In [1]: import numpy as np

In [2]: np.set_printoptions(precision=3, suppress=True, linewidth=100, sign=" ")

In [3]: A = np.load("layer15.npy")

In [4]: A
Out[4]: 
array([[ 1,  0,  1,  3, -1, -3, -3, -2, -3, -3,  0,  0,  3],
       [-3,  2, -1,  2, -2, -2,  0,  1,  0, -3,  1, -2,  1],
       [ 0,  3,  0,  3, -2,  3,  3, -1,  3,  1, -2, -1, -3],
       [ 2, -1, -3, -2, -3, -3, -1, -3, -1,  2,  2, -3,  1],
       [ 2,  0,  3,  1,  2,  2,  3,  3, -3, -2, -3, -1, -2],
       [ 3,  2,  2, -3, -2, -3, -3,  2,  1, -2,  0,  3,  1],
       [ 0, -1,  2, -3, -2, -3,  1,  2,  3,  3,  3,  1, -3],
       [ 0,  2, -2,  1, -2, -2, -3,  2,  0,  1,  0,  1, -3],
       [ 2, -3,  1,  1, -2,  2, -3,  0, -1,  0,  1, -2,  0],
       [ 0, -2, -1, -3,  0, -2, -1,  0,  3,  0,  2,  2,  1],
       [ 2,  2,  1, -3,  3, -1,  3,  1, -3,  3,  0, -1, -2],
       [ 1,  0,  1,  3, -1, -3, -3, -2, -3, -3,  0,  0,  3],
       [-1, -2,  0, -2,  3, -1, -1,  0, -3,  2, -3,  2, -2],
       [-3,  3,  1,  2, -1,  0, -2,  3,  2,  1, -3,  2, -2]])

In [5]: # row 11 repeats row 0

In [6]: rng = np.random.default_rng(866)

In [7]: lab = rng.permutation(13)

In [8]: Y = A[:, lab] * rng.choice([-1, 1], 13)

In [9]: Y
Out[9]: 
array([[ 1, -3,  0, -3, -2, -3,  0,  0,  3, -1, -3, -3, -1],
       [-1, -1, -2,  0,  1,  0, -2,  1,  3, -2, -2, -2,  3],
       [ 0,  3, -3,  3, -1,  3, -1, -2, -1, -2, -3,  3,  0],
       [-3, -1,  1, -1, -3, -1, -3,  2, -2, -3,  2, -3, -2],
       [ 3,  2,  0, -3,  3,  3, -1, -3,  2,  2, -1,  2, -2],
       [ 2, -1, -2,  1,  2, -3,  3,  0,  2, -2,  3, -3, -3],
       [ 2,  3,  1,  3,  2,  1,  1,  3, -3, -2,  3, -3,  0],
       [-2,  3, -2,  0,  2, -3,  1,  0, -1, -2, -1, -2,  0],
       [ 1,  0,  3, -1,  0, -3, -2,  1,  0, -2, -1,  2, -2],
       [-1, -1,  2,  3,  0, -1,  2,  2,  0,  0,  3, -2,  0],
       [ 1,  2, -2, -3,  1,  3, -1,  0, -3,  3,  3, -1, -2],
       [ 1, -3,  0, -3, -2, -3,  0,  0,  3, -1, -3, -3, -1],
       [ 0,  2,  2, -3,  0, -1,  2, -3, -2,  3,  2, -1,  1],
       [ 1,  2, -3,  2,  3, -2,  2, -3, -1, -1, -2,  0,  3]])

In [10]: U, _, Vt = np.linalg.svd(A.T @ Y)

In [11]: lab
Out[11]: array([  2,  12,   1,   8,   7,   6,  11,  10,   9,   4,   3,   5,   0])

In [12]: Y = np.c_[A[:, :2] @ np.array([[4, 4], [2, 0]]), np.array([0, -1, 1, -1, 0, 3, 0, -3, -2, 0, -2, 3, 2, 1])]

In [13]: Y
Out[13]: 
array([[  4,   4,   0],
       [ -8, -12,  -1],
       [  6,   0,   1],
       [  6,   8,  -1],
       [  8,   8,   0],
       [ 16,  12,   3],
       [ -2,   0,   0],
       [  4,   0,  -3],
       [  2,   8,  -2],
       [ -4,   0,   0],
       [ 12,   8,  -2],
       [  4,   4,   3],
       [ -8,  -4,   2],
       [ -6, -12,   1]])

In [14]: np.linalg.norm(np.linalg.qr(A)[0].T @ Y, axis=0) ** 2 / ((Y ** 2).sum(axis=0) + 1e-12)
Out[14]: array([ 1.   ,  1.   ,  0.895])

In [15]: np.linalg.matrix_rank(Y)
Out[15]: np.int64(3)

In [16]: np.linalg.matrix_rank(np.c_[A, Y])
Out[16]: np.int64(14)

In [17]: vec = np.array([0, 1, 1])

In [18]: np.linalg.norm(Y @ vec) <= np.linalg.norm(Y, 2) * np.linalg.norm(vec) + 1e-9
Out[18]: np.True_

In [19]: Y @ np.ones(3)
Out[19]: array([  8., -21.,   7.,  13.,  16.,  31.,  -2.,   1.,   8.,  -4.,  18.,  11., -10., -17.])

In [20]: Y @ vec
Out[20]: array([  4, -13,   1,   7,   8,  15,   0,  -3,   6,   0,   6,   7,  -2, -11])

In [21]: vec = np.array([-1, -3, -3, -1, -2, 1, 2, -2, -2, -1, 1, -2, -3])

In [22]: rhs = A @ vec

In [23]: b, lr = np.zeros(13), 1 / np.linalg.norm(A, 2) ** 2

In [24]: for i in range(30):
    ...:     b -= lr * A.T @ (A @ b - rhs)
    ...:     if i % 10 == 0: print(i, round(np.linalg.norm(A @ b - rhs), 3))
    ...: 
0 27.636
10 7.956
20 5.404

In [25]: round(float(np.linalg.cond(A)), 3)
Out[25]: 25.365

In [26]: mat = np.loadtxt("test2.csv", delimiter=",")

In [27]: mat
Out[27]: 
array([[ 0.1,  0. , -1. , -1.2,  0.8, -0.9,  2.4,  0.3, -0.6,  0.9,  1.3,  1. , -0.1, -0.1,  0.8],
       [ 0.1, -1.3,  0.1,  1.2,  1.2, -0.1, -0.9,  0.4,  0.2, -0.2, -0.5, -0.1, -1.3,  0.3,  0.7],
       [ 0.2, -0.5,  2.8, -1. , -1.2, -1.4,  1.9,  0.2, -2. , -0.1,  0.8, -0.4,  0.4, -0.8,  0.8],
       [ 1.4,  0.3,  0.4, -0.9, -0.3,  0.9, -0.9, -0.1, -1. , -0.5,  1. ,  0.1,  1. ,  0.3,  0.7],
       [-1.8, -0.9,  0.5, -0.5,  1.6, -0.7,  0.1, -0.3, -0.1,  0.5, -1.5,  1.3,  0.4, -0.2,  0. ],
       [-1.3,  0.7, -0.4, -1.1,  0.1,  0.4,  1.4,  1. ,  0.4,  0.3,  0.2, -0.4, -1. , -0.5,  1.8],
       [ 1. , -0.5, -1.7, -2. , -0.8,  0.5,  1.1, -1.1, -0.2, -0.7,  0.9,  0.9, -0.3,  0.3,  1.2],
       [-0.9, -0.5, -1.6, -0.1, -0.8, -0.3,  1.1, -0.2, -0.2, -1.4, -0.4,  1.8, -0.3,  0.9,  1.6]])

In [28]: G = mat.T @ mat

In [29]: (mat @ mat.T).shape
Out[29]: (8, 8)

In [30]: np.linalg.svd(mat, compute_uv=False) ** 2
Out[30]: array([ 35.329,  23.763,  18.961,   9.73 ,   7.334,   5.339,   4.338,   2.075])

In [31]: np.linalg.matrix_rank(G)
Out[31]: np.int64(8)

In [32]: np.allclose(G, G.T)
Out[32]: True

In [33]: round(float(np.trace(G)), 3), (mat ** 2).sum()
Out[33]: (106.87, np.float64(106.87))

In [34]: vec = np.array([-3, 3, -1, 0, 2, -1, 1, 3, -2, 2, -1, 2, -2])

In [35]: rhs = A @ vec

In [36]: np.round(np.linalg.lstsq(A, rhs)[0], 3) + 0
Out[36]: array([-3.,  3., -1.,  0.,  2., -1.,  1.,  3., -2.,  2., -1.,  2., -2.])

In [37]: np.round(np.linalg.solve(A.T @ A, A.T @ rhs), 3) + 0
Out[37]: array([-3.,  3., -1.,  0.,  2., -1.,  1.,  3., -2.,  2., -1.,  2., -2.])

In [38]: rhs = rhs + 0.3 * rng.normal(size=14)

In [39]: rhs
Out[39]: 
array([-18.005,   4.322,   3.624, -22.899,  12.402,  -4.604,   6.44 ,  18.602, -27.716,  -9.99 ,
        26.376, -18.141,  24.212,  30.614])

In [40]: b, *_ = np.linalg.lstsq(A, rhs)

In [41]: [round(float(np.linalg.norm(np.linalg.solve(A.T @ A + lam * np.eye(13), A.T @ rhs))), 2) for lam in (0, 1, 10, 100)]
Out[41]: [7.08, 6.86, 6.06, 3.33]

In [42]: np.round(A.T @ (rhs - A @ b), 3) + 0
Out[42]: array([ 0.,  0.,  0.,  0.,  0.,  0.,  0.,  0.,  0.,  0.,  0.,  0.,  0.])

In [43]: b.round()
Out[43]: array([-3.,  3., -1., -0.,  2., -1.,  1.,  3., -2.,  2., -1.,  2., -2.])

In [44]: J = np.array([[1, -1, 1, -1, -1, 1, -1, 1],
    ...:     [1, 1, 1, 1, 1, 1, 1, 1],
    ...:     [1, -1, 1, -1, 1, -1, 1, -1],
    ...:     [1, 1, -1, -1, 1, 1, -1, -1],
    ...:     [1, 1, 1, 1, -1, -1, -1, -1],
    ...:     [1, -1, -1, 1, 1, -1, -1, 1],
    ...:     [1, 1, -1, -1, -1, -1, 1, 1],
    ...:     [1, -1, -1, 1, -1, 1, 1, -1]])

In [45]: Y = J / np.linalg.norm(J, axis=1, keepdims=True)

In [46]: G = Y @ Y.T

In [47]: (np.abs(G) > 0.9).astype(int)
Out[47]: 
array([[ 1,  0,  0,  0,  0,  0,  0,  0],
       [ 0,  1,  0,  0,  0,  0,  0,  0],
       [ 0,  0,  1,  0,  0,  0,  0,  0],
       [ 0,  0,  0,  1,  0,  0,  0,  0],
       [ 0,  0,  0,  0,  1,  0,  0,  0],
       [ 0,  0,  0,  0,  0,  1,  0,  0],
       [ 0,  0,  0,  0,  0,  0,  1,  0],
       [ 0,  0,  0,  0,  0,  0,  0,  1]])

In [48]: np.linalg.norm(Y, axis=1)
Out[48]: array([ 1.,  1.,  1.,  1.,  1.,  1.,  1.,  1.])

In [49]: np.argwhere(np.triu(np.abs(G) > 0.95, 1))
Out[49]: array([], shape=(0, 2), dtype=int64)

In [50]: np.allclose(J @ J.T, J.T @ J)
Out[50]: True

In [51]: np.allclose(J, J.T)
Out[51]: False

In [52]: np.sort(np.abs(np.linalg.eigvals(J)))
Out[52]: array([ 2.828,  2.828,  2.828,  2.828,  2.828,  2.828,  2.828,  2.828])

In [53]: lab = rng.permutation(8)

In [54]: lab
Out[54]: array([ 7,  4,  3,  0,  2,  6,  1,  5])

In [55]: Y = J[lab][:, lab]

In [56]: np.allclose(Y, J)
Out[56]: False

In [57]: np.sort(np.abs(np.linalg.eigvals(Y)))
Out[57]: array([ 2.828,  2.828,  2.828,  2.828,  2.828,  2.828,  2.828,  2.828])

In [58]: np.trace(Y)
Out[58]: np.int64(0)

In [59]: np.round(np.linalg.det(Y), 3), round(np.linalg.det(J[lab]), 3)
Out[59]: (np.float64(4096.0), np.float64(-4096.0))

In [60]: M = np.loadtxt("m.csv", delimiter=",")

In [61]: M
Out[61]: 
array([[  8.,   1.,  -2.,  -2.,   1.,  -6.,  -1.,   0.,  -2.,   4.,   1.,  -4.],
       [  4.,   5.,   5.,   4.,  -5.,  -1.,   6.,   9.,  -4.,  -4.,   2.,  -6.],
       [ 13.,   2.,   1.,  -5.,   2.,   8.,  15.,   6.,   4.,   5.,  -5.,   3.],
       [  9.,   3.,   9.,  -3.,  -3.,   4.,  16.,  12.,   9.,  13.,   1.,  -2.],
       [  9.,   1.,  10.,  -6.,  -3.,   6.,  17.,  12.,  11.,   9.,   2.,   0.],
       [  3.,  -4.,   4.,   1.,  -5.,   9.,  15.,   5.,   5.,   2.,   0.,   4.],
       [ -1.,  -5.,   1.,  10.,  -3.,  12.,  19.,   4.,   5.,   6.,  -3.,  11.],
       [-10.,  -6.,   9.,  17.,   5.,  13.,  28.,  -3.,   3.,   0.,  -2.,   6.],
       [-14., -11.,   1.,  20.,  10.,  12.,  35., -10.,  10.,  -4.,  -3.,   6.],
       [-15., -20.,  -6.,  13.,  13.,   4.,  37.,  -2.,  10.,   4.,   4.,   7.],
       [-20., -26.,  -8.,  19.,  20.,   9.,  40., -11.,  10.,  13.,  10.,  10.],
       [-21., -24.,  -4.,  15.,  15.,   9.,  34., -11.,   7.,  11.,  19.,   3.],
       [-21., -33.,  -6.,  15.,  22.,  18.,  37., -20.,   8.,   6.,  17.,  -2.],
       [-12., -29., -15.,   9.,  19.,  16.,  30., -15.,   8.,   1.,  22.,   2.],
       [ -5., -21., -11.,   3.,  22.,  15.,  24., -15.,   9.,  -4.,  18.,   2.],
       [-14., -18.,  -5.,   0.,  25.,  22.,  15., -19.,  10.,  -1.,  17.,   9.],
       [-16., -26.,   1.,   4.,  34.,  27.,  11., -27.,   1.,   8.,  16.,   2.],
       [-25., -29.,  -6.,   0.,  43.,  18.,  16., -33.,   3.,  12.,   8.,  -2.],
       [-26., -31.,   3.,  -1.,  42.,  14.,  20., -24.,  -5.,   5.,  16.,   3.],
       [-33., -35.,   9.,  -2.,  45.,  23.,  12., -28.,  -2.,   6.,  24.,  10.],
       [-27., -27.,   0.,   7.,  45.,  24.,  15., -36.,  -5.,   3.,  19.,   1.],
       [-21., -36.,  -1.,  11.,  53.,  21.,  19., -33.,  -6.,   2.,  11.,  -8.]])

In [62]: Y = np.c_[M[:, :8] @ np.array([[0, -2, -2, 0, -1, 2, 0, 0],
    ...:     [-1, 2, 2, 1, 1, 0, -1, 2],
    ...:     [2, 2, 2, -1, -1, -2, 0, 2],
    ...:     [1, 0, 2, -1, 1, 1, 0, -1],
    ...:     [-1, -2, 2, 0, 0, 2, -2, 2],
    ...:     [2, 1, 1, -2, -2, -2, 1, 0],
    ...:     [2, -2, 2, -2, 2, -1, -2, 1],
    ...:     [-2, -1, -2, 1, -2, 2, 1, -2]]), np.array([0, 2, -2, -2, -3, -1, 1, 2, 0, 0, 1, 3, 3, 2, 2, -3, 1, -1, -3, 1, 3, 0])]

In [63]: Y
Out[63]: 
array([[ -22.,  -24.,  -28.,   19.,    3.,   33.,   -7.,    1.,    0.],
       [   6.,    0.,    3.,   -5.,   -4.,    6.,    1.,   -6.,    2.],
       [  27.,  -52.,    0.,  -34.,  -15.,    4.,  -22.,   18.,   -2.],
       [  31.,  -28.,    6.,  -31.,  -18.,   -9.,  -13.,   13.,   -2.],
       [  38.,  -30.,    2.,  -37.,  -26.,  -19.,  -11.,   15.,   -3.],
       [  56.,  -22.,   15.,  -52.,   -8.,  -34.,   -2.,   -6.,   -1.],
       [  74.,  -30.,   50.,  -74.,   11.,  -35.,  -11.,  -13.,    1.],
       [ 124.,  -24.,  145., -117.,   48.,  -71.,  -50.,   33.,    2.],
       [ 137.,  -60.,  170., -136.,   88.,  -69.,  -77.,   35.,    0.],
       [  94., -116.,  112., -111.,   84.,  -28.,  -78.,    2.,    0.],
       [ 129., -128.,  161., -146.,  105.,  -45.,  -96.,   15.,    1.],
       [ 124.,  -92.,  145., -132.,   88.,  -63.,  -76.,   15.,    3.],
       [ 164., -116.,  170., -172.,   87.,  -84.,  -87.,   28.,    3.],
       [ 111., -131.,   98., -130.,   65.,  -39.,  -68.,    1.,    2.],
       [  88., -116.,   89., -106.,   46.,  -25.,  -71.,   31.,    2.],
       [  95.,  -57.,  122., -106.,   25.,  -65.,  -59.,   57.,   -3.],
       [ 128.,  -54.,  161., -134.,   15.,  -81.,  -64.,   79.,    1.],
       [ 108.,  -87.,  182., -124.,   64.,  -70., -104.,   98.,   -1.],
       [ 110.,  -90.,  180., -125.,   51.,  -71., -103.,   97.,   -3.],
       [ 132.,  -49.,  203., -140.,   21., -110.,  -84.,  108.,    1.],
       [ 139.,  -60.,  230., -148.,   61.,  -92., -105.,  116.,    3.],
       [ 138., -122.,  221., -159.,   59.,  -50., -120.,  106.,    0.]])

In [64]: np.round(np.linalg.norm(Y - M @ np.linalg.lstsq(M, Y)[0], axis=0), 3) + 0
Out[64]: array([ 0.   ,  0.   ,  0.   ,  0.   ,  0.   ,  0.   ,  0.   ,  0.   ,  4.415])

In [65]: np.round(np.linalg.lstsq(M, Y[:, 0])[0], 3) + 0
Out[65]: array([ 0., -1.,  2.,  1., -1.,  2.,  2., -2.,  0.,  0.,  0.,  0.])

In [66]: np.linalg.matrix_rank(np.c_[M, Y])
Out[66]: np.int64(13)

In [67]: np.linalg.norm(np.linalg.qr(M)[0].T @ Y, axis=0) ** 2 / ((Y ** 2).sum(axis=0) + 1e-12)
Out[67]: array([ 1.   ,  1.   ,  1.   ,  1.   ,  1.   ,  1.   ,  1.   ,  1.   ,  0.768])
